$ python -q
>>> import numpy as np
>>> import numpy.linalg as la
>>> np.set_printoptions(suppress=True, linewidth=120)
>>> def tidy(a):
...     return np.round(a, 2) + 0
... 
>>> O, _ = la.qr(np.array([[-1.1, -0.2, 2.2, 0.0, -1.4, -0.2],
...     [-0.2, 1.9, 0.9, 0.6, 1.0, 0.6],
...     [1.8, -0.4, -1.2, -0.9, 0.3, 0.4],
...     [0.6, 1.0, 0.5, 1.6, 0.1, -0.8],
...     [-0.6, -0.7, -1.1, -0.7, 0.1, -0.7],
...     [0.0, -1.0, -0.1, -3.1, 0.7, -0.4]]))
>>> mat = -2 * O
>>> tidy(mat)
array([[ 0.96, -0.14,  1.46,  0.13,  0.84, -0.44],
       [ 0.18,  1.52, -0.22, -1.12,  0.59, -0.02],
       [-1.58, -0.36,  0.34, -0.22,  1.08, -0.22],
       [-0.53,  0.78,  0.43,  0.48, -0.83, -1.42],
       [ 0.53, -0.55, -1.17, -0.05,  0.68, -1.27],
       [ 0.  , -0.8 ,  0.4 , -1.56, -0.78, -0.38]])
>>> x0 = np.array([5, 2, -1, -3, 0, -9])
>>> tidy(mat @ x0)
array([ 6.67,  7.65, -6.28,  9.83, 14.25,  6.14])
>>> np.sign((mat @ x0).round(6))
array([ 1.,  1., -1.,  1.,  1.,  1.])
>>> tidy(np.einsum("ij,j->i", mat, x0))
array([ 6.67,  7.65, -6.28,  9.83, 14.25,  6.14])
>>> la.norm(mat @ x0) <= la.norm(mat, 2) * la.norm(x0) + 1e-9
np.True_
>>> tidy(mat @ np.ones(6))
array([ 2.82,  0.93, -0.96, -1.09, -1.83, -3.12])
>>> tidy(mat @ (2 * x0))
array([ 13.33,  15.3 , -12.57,  19.67,  28.51,  12.29])
>>> O, R = la.qr(mat)
>>> np.allclose(R.T @ R, mat.T @ mat)
True
>>> O.shape, R.shape
((6, 6), (6, 6))
>>> tidy(np.abs(np.diag(R)))
array([2., 2., 2., 2., 2., 2.])
>>> tidy(O @ R)
array([[ 0.96, -0.14,  1.46,  0.13,  0.84, -0.44],
       [ 0.18,  1.52, -0.22, -1.12,  0.59, -0.02],
       [-1.58, -0.36,  0.34, -0.22,  1.08, -0.22],
       [-0.53,  0.78,  0.43,  0.48, -0.83, -1.42],
       [ 0.53, -0.55, -1.17, -0.05,  0.68, -1.27],
       [ 0.  , -0.8 ,  0.4 , -1.56, -0.78, -0.38]])
>>> blk = np.stack([mat, 5 * mat, mat[::-1]])
>>> la.matrix_rank(blk.reshape(3, -1))
np.int64(2)
>>> tidy(la.det(blk))
array([     -64., -1000000.,       64.])
>>> la.matrix_rank(blk)
array([6, 6, 6])
>>> blk.shape
(3, 6, 6)
>>> tidy(mat.T @ mat)
array([[4., 0., 0., 0., 0., 0.],
       [0., 4., 0., 0., 0., 0.],
       [0., 0., 4., 0., 0., 0.],
       [0., 0., 0., 4., 0., 0.],
       [0., 0., 0., 0., 4., 0.],
       [0., 0., 0., 0., 0., 4.]])
>>> tidy(la.norm(mat, axis=0))
array([2., 2., 2., 2., 2., 2.])
>>> u = np.array([3, 4, 5, 1, 2, 0])
>>> A2 = mat + np.outer(u, np.eye(6)[2])
>>> tidy(la.det(A2) / la.det(mat)), tidy(1 + la.solve(mat, u)[2])
(np.float64(1.82), np.float64(1.82))
>>> la.matrix_rank(A2 - mat)
np.int64(1)
>>> la.matrix_rank(la.inv(A2) - la.inv(mat), tol=1e-8)
np.int64(1)
>>> tidy(A2)
array([[ 0.96, -0.14,  4.46,  0.13,  0.84, -0.44],
       [ 0.18,  1.52,  3.78, -1.12,  0.59, -0.02],
       [-1.58, -0.36,  5.34, -0.22,  1.08, -0.22],
       [-0.53,  0.78,  1.43,  0.48, -0.83, -1.42],
       [ 0.53, -0.55,  0.83, -0.05,  0.68, -1.27],
       [ 0.  , -0.8 ,  0.4 , -1.56, -0.78, -0.38]])
>>> arr = np.load("out10.npy")
>>> arr
array([[ -8,   4,   0],
       [ -4,   3,  -2],
       [-18,   8,   2],
       [-16,   3,  10],
       [-18,   8,   2]])
>>> U, sv, VT = la.svd(arr)
>>> tidy(sv)
array([34.38,  8.73,  0.  ])
>>> np.argmax(sv[:-1] / (sv[1:] + 1e-6)) + 1
np.int64(2)
>>> A2 = U[:, :2] @ np.diag(sv[:2]) @ VT[:2]
>>> tidy(la.norm(arr - A2) / la.norm(arr))
np.float64(0.0)
>>> la.matrix_rank(arr, rtol=0.05)
np.int64(2)
>>> la.matrix_rank(A2)
np.int64(2)
>>> U, sv, VT = la.svd(arr)
>>> evecs = VT[:(sv > 1e-8).sum()]
>>> rng = np.random.default_rng(19)
>>> x0 = arr[4] + -3 * arr[1] + rng.integers(2) * np.eye(3)[0]
>>> x0
array([-5., -1.,  8.])
>>> la.matrix_rank(np.vstack([arr, x0]))
np.int64(3)
>>> tidy(evecs.T @ evecs)
array([[ 0.83, -0.33, -0.17],
       [-0.33,  0.33, -0.33],
       [-0.17, -0.33,  0.83]])
>>> rank = la.matrix_rank(arr)
>>> rank
np.int64(2)
>>> null = la.svd(arr)[2][rank:].T
>>> [int(la.matrix_rank(np.delete(arr, i, axis=0))) for i in range(5)]
[2, 2, 2, 2, 2]
>>> tidy(null[:, 0] / null[np.abs(null[:, 0]).round(6).argmax(), 0])
array([0.5, 1. , 0.5])
>>> A2 = np.array([[2, 5], [0, 9], [5, 8]])
>>> arr @ A2
array([[-16,  -4],
       [-18,  -9],
       [-26,  -2],
       [ 18,  27],
       [-26,  -2]])
>>> la.matrix_rank(np.vstack([arr, A2.T]))
np.int64(3)
>>> la.matrix_rank(arr @ A2)
np.int64(2)
>>> np.einsum("ij,ij->i", arr, arr)
array([ 80,  29, 392, 365, 392])
>>> u = np.array([2, 1, 0])
>>> np.array([np.convolve(row, u, "same") for row in arr])
array([[  0,   4,   0],
       [  2,  -1,  -2],
       [ -2,  12,   2],
       [-10,  23,  10],
       [ -2,  12,   2]])
>>> np.convolve(arr[2], u)
array([-36,  -2,  12,   2,   0])
>>> J = np.loadtxt("a.csv", delimiter=",")
>>> J
array([[-3., -3., -5.],
       [ 0.,  0.,  0.],
       [-4., -3., -2.],
       [ 0.,  0.,  0.],
       [ 5., -2., -4.],
       [-3., -3., -5.],
       [ 0.,  0.,  0.],
       [-3., -3., -5.],
       [-4., -3., -2.],
       [ 0.,  0.,  0.],
       [ 0.,  0.,  0.],
       [-3., -3., -5.],
       [ 0.,  0.,  0.],
       [ 5., -2., -4.]])
>>> Xs = (J - J.mean(axis=0)) / J.std(axis=0)
>>> np.argwhere(np.abs(Xs) > 2)
array([[ 4,  0],
       [13,  0]])
>>> coef = la.lstsq(np.delete(Xs, 1, axis=1), Xs[:, 1])[0]
>>> tidy(1 - np.var(Xs[:, 1] - np.delete(Xs, 1, axis=1) @ coef))
np.float64(0.87)
>>> idx = J[:, 2] > np.median(J[:, 2])
>>> u = J[idx].mean(axis=0) - J[~idx].mean(axis=0)
>>> (((J - J.mean(axis=0)) @ u > 0) == idx).mean()
np.float64(1.0)
>>> ((J - J.mean(axis=0)) @ u > 0).astype(int)
array([0, 1, 0, 1, 0, 0, 1, 0, 0, 1, 1, 0, 1, 0])
>>> np.argsort(-np.abs(u).round(6), kind="stable")
array([2, 1, 0])
>>> idx.astype(int)
array([0, 1, 0, 1, 0, 0, 1, 0, 0, 1, 1, 0, 1, 0])
>>> P = J @ la.solve(J.T @ J, J.T)
>>> tidy(np.diag(P))
array([0.25, 0.  , 0.5 , 0.  , 0.5 , 0.25, 0.  , 0.25, 0.5 , 0.  , 0.  , 0.25, 0.  , 0.5 ])
>>> x0 = np.array([-2, 1, 0])
>>> J @ x0
array([  3.,   0.,   5.,   0., -12.,   3.,   0.,   3.,   5.,   0.,   0.,   3.,   0., -12.])
>>> np.sign((J @ x0).round(6))
array([ 1.,  0.,  1.,  0., -1.,  1.,  0.,  1.,  1.,  0.,  0.,  1.,  0., -1.])
>>> J @ np.ones(3)
array([-11.,   0.,  -9.,   0.,  -1., -11.,   0., -11.,  -9.,   0.,   0., -11.,   0.,  -1.])
>>> la.norm(J @ x0) <= la.norm(J, 2) * la.norm(x0) + 1e-9
np.True_
>>> J @ np.eye(3)[1]
array([-3.,  0., -3.,  0., -2., -3.,  0., -3., -3.,  0.,  0., -3.,  0., -2.])
>>> np.einsum("ij,j->i", J, x0)
array([  3.,   0.,   5.,   0., -12.,   3.,   0.,   3.,   5.,   0.,   0.,   3.,   0., -12.])
>>> J @ (2 * x0)
array([  6.,   0.,  10.,   0., -24.,   6.,   0.,   6.,  10.,   0.,   0.,   6.,   0., -24.])
>>> J * x0
array([[  6.,  -3.,  -0.],
       [ -0.,   0.,   0.],
       [  8.,  -3.,  -0.],
       [ -0.,   0.,   0.],
       [-10.,  -2.,  -0.],
       [  6.,  -3.,  -0.],
       [ -0.,   0.,   0.],
       [  6.,  -3.,  -0.],
       [  8.,  -3.,  -0.],
       [ -0.,   0.,   0.],
       [ -0.,   0.,   0.],
       [  6.,  -3.,  -0.],
       [ -0.,   0.,   0.],
       [-10.,  -2.,  -0.]])
>>> (J @ x0).argmax()
np.int64(2)
